$ python3 -q
>>> import numpy as np
>>> import numpy.linalg as la
>>> np.set_printoptions(precision=1, suppress=True, linewidth=120)
>>> E = np.load("case1.npy")
>>> E.round(1) + 0
array([[-0.1,  0.3,  0. , -0.6,  0.7],
       [-0.5, -0.3, -0.5,  0.4,  0.4],
       [ 0.2,  0.6, -0.7,  0. , -0.3],
       [-0.8, -0.1,  0. , -0.4, -0.5],
       [ 0.4, -0.6, -0.4, -0.5,  0. ]])
>>> la.norm(E, axis=0)
array([1., 1., 1., 1., 1.])
>>> la.svd(E, compute_uv=False)
array([1., 1., 1., 1., 1.])
>>> np.round(E.T @ E, 1) + 0
array([[1., 0., 0., 0., 0.],
       [0., 1., 0., 0., 0.],
       [0., 0., 1., 0., 0.],
       [0., 0., 0., 1., 0.],
       [0., 0., 0., 0., 1.]])
>>> np.round(np.einsum("ii->", E), 1)
np.float64(-1.6)
>>> round(float(la.det(E.T)), 1)
1.0
>>> round(la.eigvals(E).sum().real, 1)
np.float64(-1.6)
>>> np.round(np.kron(np.eye(2, dtype=int), E), 1) + 0
array([[-0.1,  0.3,  0. , -0.6,  0.7,  0. ,  0. ,  0. ,  0. ,  0. ],
       [-0.5, -0.3, -0.5,  0.4,  0.4,  0. ,  0. ,  0. ,  0. ,  0. ],
       [ 0.2,  0.6, -0.7,  0. , -0.3,  0. ,  0. ,  0. ,  0. ,  0. ],
       [-0.8, -0.1,  0. , -0.4, -0.5,  0. ,  0. ,  0. ,  0. ,  0. ],
       [ 0.4, -0.6, -0.4, -0.5,  0. ,  0. ,  0. ,  0. ,  0. ,  0. ],
       [ 0. ,  0. ,  0. ,  0. ,  0. , -0.1,  0.3,  0. , -0.6,  0.7],
       [ 0. ,  0. ,  0. ,  0. ,  0. , -0.5, -0.3, -0.5,  0.4,  0.4],
       [ 0. ,  0. ,  0. ,  0. ,  0. ,  0.2,  0.6, -0.7,  0. , -0.3],
       [ 0. ,  0. ,  0. ,  0. ,  0. , -0.8, -0.1,  0. , -0.4, -0.5],
       [ 0. ,  0. ,  0. ,  0. ,  0. ,  0.4, -0.6, -0.4, -0.5,  0. ]])
>>> vec = np.array([1, -3, 4, 4, 2])
>>> 5 - la.matrix_rank(E - np.eye(5), tol=1e-8)
np.int64(1)
>>> np.round(la.inv(E), 1) + 0
array([[-0.1, -0.5,  0.2, -0.8,  0.4],
       [ 0.3, -0.3,  0.6, -0.1, -0.6],
       [ 0. , -0.5, -0.7,  0. , -0.4],
       [-0.6,  0.4,  0. , -0.4, -0.5],
       [ 0.7,  0.4, -0.3, -0.5,  0. ]])
>>> X = np.load("sample3.npy")
>>> X
array([[-1,  1,  2],
       [ 0, -1,  2],
       [ 0,  0,  3]])
>>> rng = np.random.default_rng(850621)
>>> labels = rng.permutation(3)
>>> other = X[:, labels] * rng.choice([-1, 1], 3)
>>> other
array([[ 1, -1,  2],
       [-1,  0,  2],
       [ 0,  0,  3]])
>>> left, _, Vh = la.svd(X.T @ other)
>>> labels
array([1, 0, 2])
>>> np.round(la.lstsq(X, other)[0], 1) + 0
array([[0., 1., 0.],
       [1., 0., 0.],
       [0., 0., 1.]])
>>> feats = np.load("block12.npy")
>>> feats
array([[ 0.2,  0.7, -0.2,  0.5, -0.2],
       [-0.2, -1.3, -1.9, -0.3,  0.7],
       [-0.4,  1.8, -0.5,  1.3,  0.3],
       [ 0.6, -0.2,  0.6,  1.2, -1.7]])
>>> other = np.array([[-8, 5, 0], [-3, 7, -9]])
>>> basis = np.kron(other, feats)
>>> la.matrix_rank(basis)
np.int64(8)
>>> T = np.stack([feats, 3 * feats, feats[::-1]])
>>> la.norm(T, axis=(1, 2))
array([ 4.2, 12.5,  4.2])
>>> T.shape
(3, 4, 5)
>>> la.matrix_rank(T)
array([4, 4, 4])
>>> np.einsum("bij,cij->bc", T, T)
array([[ 17.3,  51.9,  -1.4],
       [ 51.9, 155.7,  -4.1],
       [ -1.4,  -4.1,  17.3]])
>>> basis = np.array([[0, 1, 1, 2], [2, 2, 3, 2], [1, 3, 1, 3], [1, 1, 0, 3]])
>>> K = (rng.random((12, 4)) < 0.25) @ basis
>>> K
array([[ 1,  3,  1,  3],
       [ 2,  5,  2,  8],
       [ 4,  7,  5, 10],
       [ 0,  0,  0,  0],
       [ 0,  0,  0,  0],
       [ 3,  3,  3,  5],
       [ 2,  4,  1,  6],
       [ 0,  0,  0,  0],
       [ 0,  0,  0,  0],
       [ 1,  1,  0,  3],
       [ 1,  3,  1,  3],
       [ 1,  3,  1,  3]])
>>> proj = K @ la.solve(K.T @ K, K.T)
>>> proj.round(1) + 0
array([[ 0.3,  0. ,  0. ,  0. ,  0. ,  0. ,  0.2,  0. ,  0. , -0.1,  0.3,  0.3],
       [ 0. ,  0.7,  0.3,  0. ,  0. , -0.3,  0.1,  0. ,  0. ,  0.2,  0. ,  0. ],
       [ 0. ,  0.3,  0.7,  0. ,  0. ,  0.3, -0.1,  0. ,  0. , -0.2,  0. ,  0. ],
       [ 0. ,  0. ,  0. ,  0. ,  0. ,  0. ,  0. ,  0. ,  0. ,  0. ,  0. ,  0. ],
       [ 0. ,  0. ,  0. ,  0. ,  0. ,  0. ,  0. ,  0. ,  0. ,  0. ,  0. ,  0. ],
       [ 0. , -0.3,  0.3,  0. ,  0. ,  0.7,  0.1,  0. ,  0. ,  0.2,  0. ,  0. ],
       [ 0.2,  0.1, -0.1,  0. ,  0. ,  0.1,  0.5,  0. ,  0. ,  0.4,  0.2,  0.2],
       [ 0. ,  0. ,  0. ,  0. ,  0. ,  0. ,  0. ,  0. ,  0. ,  0. ,  0. ,  0. ],
       [ 0. ,  0. ,  0. ,  0. ,  0. ,  0. ,  0. ,  0. ,  0. ,  0. ,  0. ,  0. ],
       [-0.1,  0.2, -0.2,  0. ,  0. ,  0.2,  0.4,  0. ,  0. ,  0.5, -0.1, -0.1],
       [ 0.3,  0. ,  0. ,  0. ,  0. ,  0. ,  0.2,  0. ,  0. , -0.1,  0.3,  0.3],
       [ 0.3,  0. ,  0. ,  0. ,  0. ,  0. ,  0.2,  0. ,  0. , -0.1,  0.3,  0.3]])
>>> np.round(la.eigvalsh(proj), 1) + 0
array([0., 0., 0., 0., 0., 0., 0., 0., 1., 1., 1., 1.])
>>> dist = la.norm(K[:, None] - K[None], axis=-1)
>>> la.norm(K, axis=1)
array([ 4.5,  9.8, 13.8,  0. ,  0. ,  7.2,  7.5,  0. ,  0. ,  3.3,  4.5,  4.5])
>>> dist[4]
array([ 4.5,  9.8, 13.8,  0. ,  0. ,  7.2,  7.5,  0. ,  0. ,  3.3,  4.5,  4.5])
>>> dist.shape
(12, 12)
>>> (dist + 1e9 * np.eye(12)).round(6).argmin(axis=1)
array([10,  6,  1,  4,  3,  6,  1,  3,  3,  0,  0,  0])
>>> dist[:5, :5]
array([[ 0. ,  5.6,  9.5,  4.5,  4.5],
       [ 5.6,  0. ,  4.6,  9.8,  9.8],
       [ 9.5,  4.6,  0. , 13.8, 13.8],
       [ 4.5,  9.8, 13.8,  0. ,  0. ],
       [ 4.5,  9.8, 13.8,  0. ,  0. ]])
>>> np.flatnonzero(dist[4] < dist.mean() / 2)
array([3, 4, 7, 8])
>>> la.matrix_rank(dist ** 2)
np.int64(6)
>>> np.round(la.norm(K[5], 1), 1), round(la.norm(K[5], np.inf), 1)
(np.float64(14.0), np.float64(5.0))
>>> la.norm(K, axis=0)
array([ 6.1, 11.3,  6.5, 16.2])
>>> la.norm(K, axis=1).argmax()
np.int64(2)
>>> round(float(la.norm(K, 1)), 1), np.round(la.norm(K, np.inf), 1)
(41.0, np.float64(26.0))
>>> basis = K[[9, 6]].astype(float)
>>> for _ in range(3):
...     labels = la.norm(K[:, None] - basis, axis=-1).argmin(axis=1)
...     basis = np.array([K[labels == j].mean(axis=0) for j in range(2)])
... 
>>> labels
array([0, 1, 1, 0, 0, 1, 1, 0, 0, 0, 0, 0])
>>> np.abs(basis[1] - basis[0]).argmax()
np.int64(3)
>>> basis[1] - basis[0]
array([2.2, 3.5, 2.4, 5.8])
>>> basis
array([[0.5, 1.2, 0.4, 1.5],
       [2.8, 4.8, 2.8, 7.2]])
>>> mat = np.array([[-7, 7, 0, 0, 0, 0],
...     [-9, -8, 0, 0, 0, 0],
...     [9, -4, 0, 0, 0, 0],
...     [0, 0, -7, 7, 0, 0],
...     [0, 0, -9, -8, 0, 0],
...     [0, 0, 9, -4, 0, 0],
...     [0, 0, 0, 0, -7, 7],
...     [0, 0, 0, 0, -9, -8],
...     [0, 0, 0, 0, 9, -4]])
>>> mat
array([[-7,  7,  0,  0,  0,  0],
       [-9, -8,  0,  0,  0,  0],
       [ 9, -4,  0,  0,  0,  0],
       [ 0,  0, -7,  7,  0,  0],
       [ 0,  0, -9, -8,  0,  0],
       [ 0,  0,  9, -4,  0,  0],
       [ 0,  0,  0,  0, -7,  7],
       [ 0,  0,  0,  0, -9, -8],
       [ 0,  0,  0,  0,  9, -4]])
>>> r0, g = X[2], X[0]
>>> r0 @ r0
np.int64(9)
>>> r0 @ g
np.int64(6)
>>> p = (r0 @ g) / (r0 @ r0) * r0
>>> round(la.norm(r0 + g) ** 2 + la.norm(r0 - g) ** 2, 1)
np.float64(30.0)
>>> la.matrix_rank(np.outer(r0, g))
np.int64(1)
>>> g - p
array([-1.,  1.,  0.])
>>> m1 = np.load("dump.npy")
>>> m1
array([[ 0,  0,  0,  0],
       [ 0,  2, -2,  3],
       [-1,  0,  0,  0]])
>>> vec = np.array([4, 2, 5, 3, 1])
>>> np.einsum("ij,j->i", feats, vec)
array([  2.5, -13.1,   3.7,   6.9])
>>> feats @ np.ones(5)
array([ 1. , -3. ,  2.5,  0.5])
>>> np.sign((feats @ vec).round(6))
array([ 1., -1.,  1.,  1.])
>>> feats @ vec
array([  2.5, -13.1,   3.7,   6.9])
>>> feats * vec
array([[ 0.8,  1.4, -1. ,  1.5, -0.2],
       [-0.8, -2.6, -9.5, -0.9,  0.7],
       [-1.6,  3.6, -2.5,  3.9,  0.3],
       [ 2.4, -0.4,  3. ,  3.6, -1.7]])
>>> (feats @ vec).argmax()
np.int64(3)
>>> feats @ (2 * vec)
array([  5. , -26.2,   7.4,  13.8])
>>> (feats * vec).sum(axis=1)
array([  2.5, -13.1,   3.7,   6.9])
>>> left, sv, Vh = la.svd(m1)
>>> np.argmax(sv[:-1] / (sv[1:] + 1e-6)) + 1
np.int64(2)
>>> other = left[:, :2] @ np.diag(sv[:2]) @ Vh[:2]
>>> la.matrix_rank(other)
np.int64(2)
>>> left, sv, Vh = la.svd(m1)
>>> evecs = Vh[:(sv > 1e-8).sum()]
>>> vec = m1[1] + 2 * m1[2] + rng.integers(2) * np.eye(4)[2]
>>> vec
array([-2.,  2., -2.,  3.])
>>> evecs.T @ evecs
array([[ 1. ,  0. ,  0. ,  0. ],
       [ 0. ,  0.2, -0.2,  0.4],
       [ 0. , -0.2,  0.2, -0.4],
       [ 0. ,  0.4, -0.4,  0.5]])
>>> np.diag(evecs.T @ evecs)
array([1. , 0.2, 0.2, 0.5])
>>> arr = np.load("a.npy")
>>> arr
array([[-2. ,  3. , -1.9],
       [-1.8,  2.9, -2.1],
       [-2. ,  2.8, -1.9],
       [-1.9,  2.9, -1.8],
       [-2. ,  2.9, -2.1],
       [-2. ,  3. , -1.9],
       [-2.1,  2.9, -2. ],
       [ 0. , -2. , -1.1],
       [ 0.1, -2. , -0.8],
       [ 0.1, -2. , -1. ],
       [ 0.1, -2. , -0.9],
       [ 0. , -2.1, -1.1],
       [ 0.1, -1.9, -1.1],
       [ 0. , -1.9, -0.8]])
>>> C2 = np.cov(arr, rowvar=False)
>>> np.median(arr, axis=0)
array([-0.9,  0.4, -1.5])
>>> round(np.corrcoef(arr[:, 1], arr[:, 0])[0, 1], 1)
np.float64(-1.0)
>>> np.polyfit(arr[:, 1], arr[:, 0], 1)
array([-0.4, -0.8])
>>> data = np.load("test3.npy")
>>> data
array([[ 0,  0, -2,  0,  0],
       [ 0, -3,  0,  0,  0],
       [ 3,  0,  0,  0,  0],
       [ 0,  0,  0,  0,  2],
       [ 0,  0,  0,  3,  0]])
>>> q = data.astype(float).copy()
>>> for j in range(5):
...     q[:, j] -= q[:, :j] @ (q[:, :j].T @ q[:, j])
...     q[:, j] /= la.norm(q[:, j])
... 
>>> q.T @ data
array([[3., 0., 0., 0., 0.],
       [0., 3., 0., 0., 0.],
       [0., 0., 2., 0., 0.],
       [0., 0., 0., 3., 0.],
       [0., 0., 0., 0., 2.]])
>>> q.T @ q
array([[1., 0., 0., 0., 0.],
       [0., 1., 0., 0., 0.],
       [0., 0., 1., 0., 0.],
       [0., 0., 0., 1., 0.],
       [0., 0., 0., 0., 1.]])
>>> other = data / la.norm(data, axis=1, keepdims=True)
>>> C2 = other @ other.T
>>> (np.abs(C2) > 0.9).astype(int)
array([[1, 0, 0, 0, 0],
       [0, 1, 0, 0, 0],
       [0, 0, 1, 0, 0],
       [0, 0, 0, 1, 0],
       [0, 0, 0, 0, 1]])
>>> np.degrees(np.arccos(np.clip(C2[0, 4], -1, 1)))
np.float64(90.0)
>>> other = data / np.sqrt((data ** 2).mean(axis=1, keepdims=True))
>>> other[3]
array([0. , 0. , 0. , 0. , 2.2])
>>> la.matrix_rank(data - data.mean(axis=1, keepdims=True))
np.int64(4)
